In [1]: import numpy as np

In [2]: np.set_printoptions(suppress=True, linewidth=200)

In [3]: rd = lambda a: np.round(a, 1) + 0

In [4]: K = np.load("dump.npy")

In [5]: print(K)
[[ 4 -3 -1  4  1  3]
 [-1 -2 -2  2 -5 -4]
 [ 3  5  5 -2 -5 -4]
 [ 1  0  4  4 -2  4]
 [-4  2  3 -2  0  4]
 [-4 -2  5  3  0 -3]]

In [6]: q, vecs = np.linalg.qr(K[:, :5])[0], np.linalg.qr(K[:, 5:])[0]

In [7]: s = np.linalg.svd(q.T @ vecs, compute_uv=False)

In [8]: print(rd(np.degrees(np.arccos(s.clip(0, 1)))))
[28.7]

In [9]: print(rd(s))
[0.9]

In [10]: print(rd(np.linalg.norm(q @ q.T - vecs @ vecs.T, 2)))
1.0

In [11]: rng = np.random.default_rng(312932)

In [12]: B = K + rng.integers(-2, 3, (6, 5)) @ rng.integers(-2, 3, (5, 6))

In [13]: print(B)
[[ -9   5  -1   8  -5   4]
 [ -9   0  -4   7  -7  -7]
 [  9  -5   5  -2   3  -8]
 [  0   0  10   2  -6   7]
 [-17   6   7   0  -2   3]
 [-10  -3  12   2  -1  -7]]

In [14]: print(np.abs(B - K).sum(axis=1))
[32 22 28 16 26 20]

In [15]: print(np.linalg.matrix_rank(B - K, tol=1e-8))
5

In [16]: print(B - K)
[[-13   8   0   4  -6   1]
 [ -8   2  -2   5  -2  -3]
 [  6 -10   0   0   8  -4]
 [ -1   0   6  -2  -4   3]
 [-13   4   4   2  -2  -1]
 [ -6  -1   7  -1  -1  -4]]

In [17]: print(rd(np.linalg.svd(B - K, compute_uv=False)))
[26.8 12.1 10.5  2.9  2.7  0. ]

In [18]: x = np.array([2, 1, 1, 2, 1, 1])

In [19]: h = np.maximum(K @ x, 0)

In [20]: print(K * (h > 1e-9)[:, None])
[[ 4 -3 -1  4  1  3]
 [ 0  0  0  0  0  0]
 [ 3  5  5 -2 -5 -4]
 [ 1  0  4  4 -2  4]
 [ 0  0  0  0  0  0]
 [ 0  0  0  0  0  0]]

In [21]: print(np.flatnonzero(h > 1e-9))
[0 2 3]

In [22]: print(h)
[16  0  3 16  0  0]

In [23]: print(rd(np.tanh(K @ x)))
[ 1. -1.  1.  1. -1. -1.]

In [24]: arr = np.loadtxt("case18.csv", delimiter=",")

In [25]: print(arr)
[[ 1.  0.  0.  0.  0.  0.  0.]
 [ 0.  2. -1. -2. -2.  2.  3.]
 [ 0. -3.  3.  1. -3.  1. -1.]
 [ 0.  3.  1.  1.  1.  2.  3.]
 [ 0. -3. -3.  0.  2.  3. -1.]
 [ 0. -1.  0. -1. -2.  1. -3.]
 [ 0. -1.  3.  2. -2.  2. -1.]]

In [26]: # 2 groups of indices that never mix

In [27]: print(arr @ arr)
[[  1.   0.   0.   0.   0.   0.   0.]
 [  0.   2.   8.  -3. -17.   1.  -6.]
 [  0.  -3.  19.   7.  -8. -11.  -8.]
 [  0.  -2.   7.   0. -16.  20.   1.]
 [  0.  -5. -15.  -2.  15.  -2. -16.]
 [  0.   3.  -3.  -6.   1. -15.  -4.]
 [  0.   0.  15.   3. -11.  -1.  -3.]]

In [28]: print((arr + arr.T) / 2)
[[ 1.   0.   0.   0.   0.   0.   0. ]
 [ 0.   2.  -2.   0.5 -2.5  0.5  1. ]
 [ 0.  -2.   3.   1.  -3.   0.5  1. ]
 [ 0.   0.5  1.   1.   0.5  0.5  2.5]
 [ 0.  -2.5 -3.   0.5  2.   0.5 -1.5]
 [ 0.   0.5  0.5  0.5  0.5  1.  -0.5]
 [ 0.   1.   1.   2.5 -1.5 -0.5 -1. ]]

In [29]: print(rd(np.sort(np.abs(np.linalg.eigvals(arr)))))
[1.  2.1 2.1 2.7 3.3 3.3 5.8]

In [30]: print(np.allclose(arr, arr.T))
False

In [31]: print((arr - arr.T) / 2)
[[ 0.   0.   0.   0.   0.   0.   0. ]
 [ 0.   0.   1.  -2.5  0.5  1.5  2. ]
 [ 0.  -1.   0.   0.   0.   0.5 -2. ]
 [ 0.   2.5  0.   0.   0.5  1.5  0.5]
 [ 0.  -0.5  0.  -0.5  0.   2.5  0.5]
 [ 0.  -1.5 -0.5 -1.5 -2.5  0.  -2.5]
 [ 0.  -2.   2.  -0.5 -0.5  2.5  0. ]]

In [32]: print(rd(np.linalg.det(arr)))
742.0

In [33]: lab = rng.permutation(7)

In [34]: print(lab)
[1 2 4 0 6 5 3]

In [35]: B = arr[lab][:, lab]

In [36]: print(np.trace(B))
9.0

In [37]: print(rd(np.sort(np.abs(np.linalg.eigvals(B)))))
[1.  2.1 2.1 2.7 3.3 3.3 5.8]

In [38]: print(np.diag(B))
[ 2.  3.  2.  1. -1.  1.  1.]

In [39]: print(rd(np.linalg.det(B)), rd(np.linalg.det(arr[lab])))
742.0 -742.0

In [40]: print(arr @ arr)
[[  1.   0.   0.   0.   0.   0.   0.]
 [  0.   2.   8.  -3. -17.   1.  -6.]
 [  0.  -3.  19.   7.  -8. -11.  -8.]
 [  0.  -2.   7.   0. -16.  20.   1.]
 [  0.  -5. -15.  -2.  15.  -2. -16.]
 [  0.   3.  -3.  -6.   1. -15.  -4.]
 [  0.   0.  15.   3. -11.  -1.  -3.]]

In [41]: print((arr != 0).astype(int))
[[1 0 0 0 0 0 0]
 [0 1 1 1 1 1 1]
 [0 1 1 1 1 1 1]
 [0 1 1 1 1 1 1]
 [0 1 1 0 1 1 1]
 [0 1 0 1 1 1 1]
 [0 1 1 1 1 1 1]]

In [42]: print((np.linalg.matrix_power((arr != 0) + (arr.T != 0) + np.eye(7), 7) > 0).astype(int))
[[1 0 0 0 0 0 0]
 [0 1 1 1 1 1 1]
 [0 1 1 1 1 1 1]
 [0 1 1 1 1 1 1]
 [0 1 1 1 1 1 1]
 [0 1 1 1 1 1 1]
 [0 1 1 1 1 1 1]]

In [43]: B = arr[0, 0] * arr[1:] - np.outer(arr[1:, 0], arr[0])

In [44]: print(B)
[[ 0.  2. -1. -2. -2.  2.  3.]
 [ 0. -3.  3.  1. -3.  1. -1.]
 [ 0.  3.  1.  1.  1.  2.  3.]
 [ 0. -3. -3.  0.  2.  3. -1.]
 [ 0. -1.  0. -1. -2.  1. -3.]
 [ 0. -1.  3.  2. -2.  2. -1.]]

In [45]: print(np.flatnonzero(~B.round(6).any(axis=1)))
[]

In [46]: print(np.linalg.matrix_rank(B), np.linalg.matrix_rank(arr))
6 7

In [47]: E = np.load("layer2.npy")

In [48]: print(E)
[[-4  0  0  0  0  0  0  0  0]
 [ 0  2  0  0  0  0  0  0  0]
 [ 0  0  3  0  0  0  0  0  0]
 [ 0  0  0  0  0  0  0  0  0]
 [ 0  0  0  0  5  0  0  0  0]
 [ 0  0  0  0  0 -1  0  0  0]
 [ 0  0  0  0  0  0  1  0  0]
 [ 0  0  0  0  0  0  0 -3  0]
 [ 0  0  0  0  0  0  0  0 -1]]

In [49]: # rows and columns are dependent

In [50]: print([round(float(x), 1) for x in np.linalg.svd(E, compute_uv=False)[:3]])
[5.0, 4.0, 3.0]

In [51]: print(np.argsort(-np.linalg.norm(E, axis=0).round(6), kind="stable")[:3])
[4 0 2]

In [52]: print(E @ E)
[[16  0  0  0  0  0  0  0  0]
 [ 0  4  0  0  0  0  0  0  0]
 [ 0  0  9  0  0  0  0  0  0]
 [ 0  0  0  0  0  0  0  0  0]
 [ 0  0  0  0 25  0  0  0  0]
 [ 0  0  0  0  0  1  0  0  0]
 [ 0  0  0  0  0  0  1  0  0]
 [ 0  0  0  0  0  0  0  9  0]
 [ 0  0  0  0  0  0  0  0  1]]

In [53]: print((E != 0).astype(int))
[[1 0 0 0 0 0 0 0 0]
 [0 1 0 0 0 0 0 0 0]
 [0 0 1 0 0 0 0 0 0]
 [0 0 0 0 0 0 0 0 0]
 [0 0 0 0 1 0 0 0 0]
 [0 0 0 0 0 1 0 0 0]
 [0 0 0 0 0 0 1 0 0]
 [0 0 0 0 0 0 0 1 0]
 [0 0 0 0 0 0 0 0 1]]

In [54]: print(rd(np.sort(np.linalg.eigvals(E).real)))
[-4. -3. -1. -1.  0.  1.  2.  3.  5.]

In [55]: print(np.flatnonzero(np.linalg.matrix_power((E != 0) + (E.T != 0) + np.eye(9), 9)[3]))
[3]

In [56]: print((np.linalg.matrix_power((E != 0) + (E.T != 0) + np.eye(9), 9) > 0).astype(int))
[[1 0 0 0 0 0 0 0 0]
 [0 1 0 0 0 0 0 0 0]
 [0 0 1 0 0 0 0 0 0]
 [0 0 0 1 0 0 0 0 0]
 [0 0 0 0 1 0 0 0 0]
 [0 0 0 0 0 1 0 0 0]
 [0 0 0 0 0 0 1 0 0]
 [0 0 0 0 0 0 0 1 0]
 [0 0 0 0 0 0 0 0 1]]

In [57]: x = np.array([0, -4, -5, -2, -3, 4])

In [58]: target = K @ x

In [59]: print(target)
[ 18  13 -42  -6  -3 -35]

In [60]: print(rd(np.linalg.solve(K, target + K[:, 3])))
[ 0. -4. -5. -1. -3.  4.]

In [61]: print(rd(np.linalg.solve(K, target)))
[ 0. -4. -5. -2. -3.  4.]

In [62]: Uu, s, vt = np.linalg.svd(E)

In [63]: vecs = vt[:(s > 1e-8).sum()]

In [64]: x = E[5] + 2 * E[4] + rng.integers(2) * np.eye(9)[4]

In [65]: print(x)
[ 0.  0.  0.  0. 11. -1.  0.  0.  0.]

In [66]: print(np.linalg.matrix_rank(np.vstack([E, x])))
8

In [67]: print(np.allclose(vecs.T @ vecs @ x, x))
True

In [68]: print(np.diag(vecs.T @ vecs))
[1. 1. 1. 0. 1. 1. 1. 1. 1.]

In [69]: Uu, s, vt = np.linalg.svd(E)

In [70]: print(np.argmax(s[:-1] / (s[1:] + 1e-6)) + 1)
8

In [71]: print(s)
[5. 4. 3. 3. 2. 1. 1. 1. 0.]

In [72]: B = Uu[:, :8] @ np.diag(s[:8]) @ vt[:8]

In [73]: print(rd(np.linalg.norm(E - B) / np.linalg.norm(E)))
0.0

In [74]: print(np.linalg.matrix_rank(B))
8

In [75]: print(np.linalg.matrix_rank(E, rtol=0.05))
8
